$ python -q
>>> import numpy as np
>>> np.set_printoptions(suppress=True, linewidth=160)
>>> data = np.load("out5.npy")
>>> data
array([[-2, -1,  0,  1,  2,  3],
       [ 4,  5,  6,  7,  8,  9],
       [10, 11, 12, 13, 14, 15],
       [16, 17, 18, 19, 20, 21],
       [22, 23, 24, 25, 26, 27],
       [28, 29, 30, 31, 32, 33],
       [34, 35, 36, 37, 38, 39],
       [40, 41, 42, 43, 44, 45],
       [46, 47, 48, 49, 50, 51],
       [52, 53, 54, 55, 56, 57],
       [58, 59, 60, 61, 62, 63],
       [64, 65, 66, 67, 68, 69],
       [70, 71, 72, 73, 74, 75]])
>>> Xs = data - data.mean(axis=0)
>>> left, s, Vt = np.linalg.svd(Xs, full_matrices=False)
>>> (np.sign(left[:, 0]) == np.sign(left[0, 0])).astype(int)
array([1, 1, 1, 1, 1, 1, 0, 0, 0, 0, 0, 0, 0])
>>> np.round((s ** 2).sum() ** 2 / (s ** 4).sum(), 2)
np.float64(1.0)
>>> np.abs(Vt[0]).argmax()
np.int64(0)
>>> np.abs(left[:, 0]).argmax()
np.int64(12)
>>> np.round(s ** 2 / (s ** 2).sum(), 2) + 0
array([1., 0., 0., 0., 0., 0.])
>>> other = data / np.linalg.norm(data, axis=1, keepdims=True)
>>> cov = other @ other.T
>>> cov[1].round(2)
array([0.52, 1.  , 0.99, 0.99, 0.98, 0.98, 0.98, 0.98, 0.98, 0.97, 0.97, 0.97, 0.97])
>>> np.round(np.linalg.norm(other, axis=1), 2)
array([1., 1., 1., 1., 1., 1., 1., 1., 1., 1., 1., 1., 1.])
>>> (cov - 2 * np.eye(13)).round(6).argmax(axis=1)
array([ 1,  2,  3,  4,  5,  6,  7,  8,  9, 10, 11, 12, 11])
>>> cov = np.cov(data, rowvar=False)
>>> np.argwhere(np.triu(np.abs(np.corrcoef(data.T)) > 0.8, 1))
array([[0, 1],
       [0, 2],
       [0, 3],
       [0, 4],
       [0, 5],
       [1, 2],
       [1, 3],
       [1, 4],
       [1, 5],
       [2, 3],
       [2, 4],
       [2, 5],
       [3, 4],
       [3, 5],
       [4, 5]])
>>> np.median(data, axis=0)
array([34., 35., 36., 37., 38., 39.])
>>> m1 = np.loadtxt("mat.csv", delimiter=",")
>>> m1
array([[0., 1., 3., 0., 1., 3., 3., 1., 2., 2.],
       [2., 0., 1., 3., 0., 1., 3., 3., 1., 2.],
       [2., 2., 0., 1., 3., 0., 1., 3., 3., 1.],
       [1., 2., 2., 0., 1., 3., 0., 1., 3., 3.],
       [3., 1., 2., 2., 0., 1., 3., 0., 1., 3.],
       [3., 3., 1., 2., 2., 0., 1., 3., 0., 1.],
       [1., 3., 3., 1., 2., 2., 0., 1., 3., 0.],
       [0., 1., 3., 3., 1., 2., 2., 0., 1., 3.],
       [3., 0., 1., 3., 3., 1., 2., 2., 0., 1.],
       [1., 3., 0., 1., 3., 3., 1., 2., 2., 0.]])
>>> rng = np.random.default_rng(443940)
>>> z = rng.permutation(10)
>>> z
array([5, 0, 4, 3, 8, 9, 6, 7, 1, 2])
>>> other = m1[z][:, z]
>>> np.trace(other)
np.float64(0.0)
>>> np.diag(other)
array([0., 0., 0., 0., 0., 0., 0., 0., 0., 0.])
>>> left, s, Vt = np.linalg.svd(m1, full_matrices=False)
>>> np.round(left.T @ left, 2) + 0
array([[1., 0., 0., 0., 0., 0., 0., 0., 0., 0.],
       [0., 1., 0., 0., 0., 0., 0., 0., 0., 0.],
       [0., 0., 1., 0., 0., 0., 0., 0., 0., 0.],
       [0., 0., 0., 1., 0., 0., 0., 0., 0., 0.],
       [0., 0., 0., 0., 1., 0., 0., 0., 0., 0.],
       [0., 0., 0., 0., 0., 1., 0., 0., 0., 0.],
       [0., 0., 0., 0., 0., 0., 1., 0., 0., 0.],
       [0., 0., 0., 0., 0., 0., 0., 1., 0., 0.],
       [0., 0., 0., 0., 0., 0., 0., 0., 1., 0.],
       [0., 0., 0., 0., 0., 0., 0., 0., 0., 1.]])
>>> left.shape, s.shape, Vt.shape
((10, 10), (10,), (10, 10))
>>> np.round(s / s[0], 2)
array([1.  , 0.41, 0.41, 0.19, 0.19, 0.13, 0.13, 0.13, 0.1 , 0.1 ])
>>> np.allclose(left * s @ Vt, m1)
True
>>> feats = np.minimum.outer(np.arange(1, 8), np.arange(1, 8)) * 5
>>> feats
array([[ 5,  5,  5,  5,  5,  5,  5],
       [ 5, 10, 10, 10, 10, 10, 10],
       [ 5, 10, 15, 15, 15, 15, 15],
       [ 5, 10, 15, 20, 20, 20, 20],
       [ 5, 10, 15, 20, 25, 25, 25],
       [ 5, 10, 15, 20, 25, 30, 30],
       [ 5, 10, 15, 20, 25, 30, 35]])
>>> other = np.linalg.inv(feats)
>>> np.allclose(other, feats.T)
False
>>> round(np.linalg.slogdet(feats)[0], 2)
np.float64(1.0)
>>> other.round(2) + 0
array([[ 0.4, -0.2,  0. ,  0. ,  0. ,  0. ,  0. ],
       [-0.2,  0.4, -0.2,  0. ,  0. ,  0. ,  0. ],
       [ 0. , -0.2,  0.4, -0.2,  0. ,  0. ,  0. ],
       [ 0. ,  0. , -0.2,  0.4, -0.2,  0. ,  0. ],
       [ 0. ,  0. ,  0. , -0.2,  0.4, -0.2,  0. ],
       [ 0. ,  0. ,  0. ,  0. , -0.2,  0.4, -0.2],
       [ 0. ,  0. ,  0. ,  0. ,  0. , -0.2,  0.2]])
>>> np.round(np.linalg.inv(other), 2)
array([[ 5.,  5.,  5.,  5.,  5.,  5.,  5.],
       [ 5., 10., 10., 10., 10., 10., 10.],
       [ 5., 10., 15., 15., 15., 15., 15.],
       [ 5., 10., 15., 20., 20., 20., 20.],
       [ 5., 10., 15., 20., 25., 25., 25.],
       [ 5., 10., 15., 20., 25., 30., 30.],
       [ 5., 10., 15., 20., 25., 30., 35.]])
